$ python3 -q
>>> import numpy as np
>>> np.set_printoptions(precision=2, suppress=True, linewidth=140)
>>> rng = np.random.default_rng(37171)
>>> mat = np.triu(rng.random((5, 5)) < 0.5, 1).astype(int)
>>> mat = mat + mat.T
>>> mat
array([[0, 0, 1, 1, 0],
       [0, 0, 0, 0, 1],
       [1, 0, 0, 0, 0],
       [1, 0, 0, 0, 1],
       [0, 1, 0, 1, 0]])
>>> U, sigma, vt = np.linalg.svd(mat)
>>> evecs = vt[:(sigma > 1e-8).sum()]
>>> x0 = mat[1] + 4 * mat[2] + rng.integers(2) * np.eye(5)[0]
>>> x0
array([4., 0., 0., 0., 1.])
>>> np.round(evecs.T @ evecs, 2) + 0
array([[ 1.  ,  0.  ,  0.  ,  0.  ,  0.  ],
       [ 0.  ,  0.67, -0.33,  0.33,  0.  ],
       [ 0.  , -0.33,  0.67,  0.33,  0.  ],
       [ 0.  ,  0.33,  0.33,  0.67,  0.  ],
       [ 0.  ,  0.  ,  0.  ,  0.  ,  1.  ]])
>>> np.allclose(evecs.T @ evecs @ x0, x0)
True
>>> np.linalg.matrix_rank(np.vstack([mat, x0]))
np.int64(4)
>>> np.diag(evecs.T @ evecs)
array([1.  , 0.67, 0.67, 0.67, 1.  ])
>>> th = rng.uniform(0, 2 * np.pi, 26)
>>> O, _ = np.linalg.qr(np.array([[-0.7, -1.1], [0.5, 0.4], [-0.2, 0.6], [0.8, -1.6], [-0.5, 2.0]]))
>>> X = 20 * np.c_[np.cos(th), np.sin(th)] @ O.T
>>> X
array([[ 14.91,  -9.54,   1.62,  -8.8 ,   2.61],
       [ 14.01,  -9.18,   2.06,  -9.93,   4.08],
       [  0.53,   1.57,  -4.46,  13.8 , -13.67],
       [-16.01,   8.77,   1.75,  -1.47,   7.84],
       [-16.76,   9.72,   0.54,   2.49,   4.27],
       [ 11.5 ,  -8.06,   2.92, -12.  ,   7.1 ],
       [-11.82,   5.55,   3.48,  -7.92,  12.44],
       [  6.48,  -2.04,  -4.28,  11.75, -14.05],
       [-10.55,   4.68,   3.74,  -9.07,  13.06],
       [ -2.48,   3.3 ,  -4.33,  14.15, -12.8 ],
       [  4.05,  -4.18,   4.2 , -14.15,  12.18],
       [  9.9 ,  -7.28,   3.32, -12.84,   8.56],
       [  6.77,  -2.23,  -4.25,  11.6 , -14.02],
       [  6.89,  -5.72,   3.86, -13.8 ,  10.7 ],
       [ -9.61,   7.13,  -3.38,  12.96,  -8.8 ],
       [-16.7 ,   9.57,   0.82,   1.62,   5.1 ],
       [ -7.45,   2.66,   4.19, -11.23,  13.92],
       [ 10.4 ,  -7.53,   3.2 , -12.6 ,   8.13],
       [ -8.37,   3.25,   4.08, -10.66,  13.75],
       [  2.79,   0.23,  -4.46,  13.25, -14.03],
       [ 15.31,  -8.15,  -2.23,   3.15,  -9.19],
       [ 13.46,  -6.72,  -3.02,   6.07, -11.3 ],
       [ 12.18,  -5.8 ,  -3.39,   7.55, -12.23],
       [  4.07,  -4.19,   4.2 , -14.15,  12.17],
       [ 16.24,  -9.92,   0.65,  -6.1 ,  -0.55],
       [ -5.32,   4.88,  -4.07,  14.05, -11.57]])
>>> U, sigma, vt = np.linalg.svd(X)
>>> np.argmax(sigma[:-1] / (sigma[1:] + 1e-6)) + 1
np.int64(2)
>>> M2 = U[:, :2] @ np.diag(sigma[:2]) @ vt[:2]
>>> np.round(np.linalg.norm(X - M2, 2), 2), np.round(sigma[2], 2)
(np.float64(0.0), np.float64(0.0))
>>> cov = np.cov(X, rowvar=False)
>>> round(float(np.corrcoef(X[:, 1], X[:, 3])[0, 1]), 2)
0.36
>>> np.argwhere(np.triu(np.abs(np.corrcoef(X.T)) > 0.8, 1))
array([[0, 1],
       [2, 3],
       [2, 4],
       [3, 4]])
>>> X.std(axis=0)
array([10.75,  6.38,  3.39, 10.62, 10.64])
>>> Xc = X - X.mean(axis=0)
>>> evecs = np.linalg.svd(Xc)[2][:2]
>>> M2 = Xc - Xc @ evecs.T @ evecs
>>> np.round(np.linalg.norm(M2) / np.linalg.norm(Xc), 2)
np.float64(0.0)
>>> (Xc @ evecs.T).std(axis=0)
array([15.16, 12.81])
>>> np.linalg.norm(M2, axis=1).round(6).argmax()
np.int64(0)
>>> d = np.linalg.norm(X[:, None] - X[None], axis=-1)
>>> np.linalg.matrix_rank(d ** 2)
np.int64(3)
>>> np.flatnonzero(d[1] < d.mean() / 2)
array([ 0,  1,  5, 11, 13, 17, 24])
>>> np.unravel_index(d.round(6).argmax(), d.shape)
(np.int64(11), np.int64(14))
>>> np.linalg.norm(X, axis=1)
array([20., 20., 20., 20., 20., 20., 20., 20., 20., 20., 20., 20., 20., 20., 20., 20., 20., 20., 20., 20., 20., 20., 20., 20., 20., 20.])
>>> (d + 1e9 * np.eye(26)).round(6).argmin(axis=1)
array([ 1,  0, 19, 15, 15, 17,  8, 12,  6, 25, 23, 17,  7, 23, 25,  4, 18, 11, 16,  2, 21, 22, 21, 10,  0,  9])
>>> t3 = np.stack([X, -3 * X, X[::-1]])
>>> t3.shape
(3, 26, 5)
>>> np.linalg.matrix_rank(t3.reshape(3, -1))
np.int64(2)
>>> (t3 @ X.T).shape
(3, 26, 26)
>>> np.linalg.matrix_rank(t3)
array([2, 2, 2])
>>> F = np.array([[9, 1, 6], [-3, 5, 8], [2, -2, -2]])
>>> F
array([[ 9,  1,  6],
       [-3,  5,  8],
       [ 2, -2, -2]])
>>> cov = F.T @ F
>>> np.linalg.matrix_rank(cov)
np.int64(3)
>>> (F @ F.T).shape
(3, 3)
>>> cov
array([[ 94, -10,  26],
       [-10,  30,  50],
       [ 26,  50, 104]])
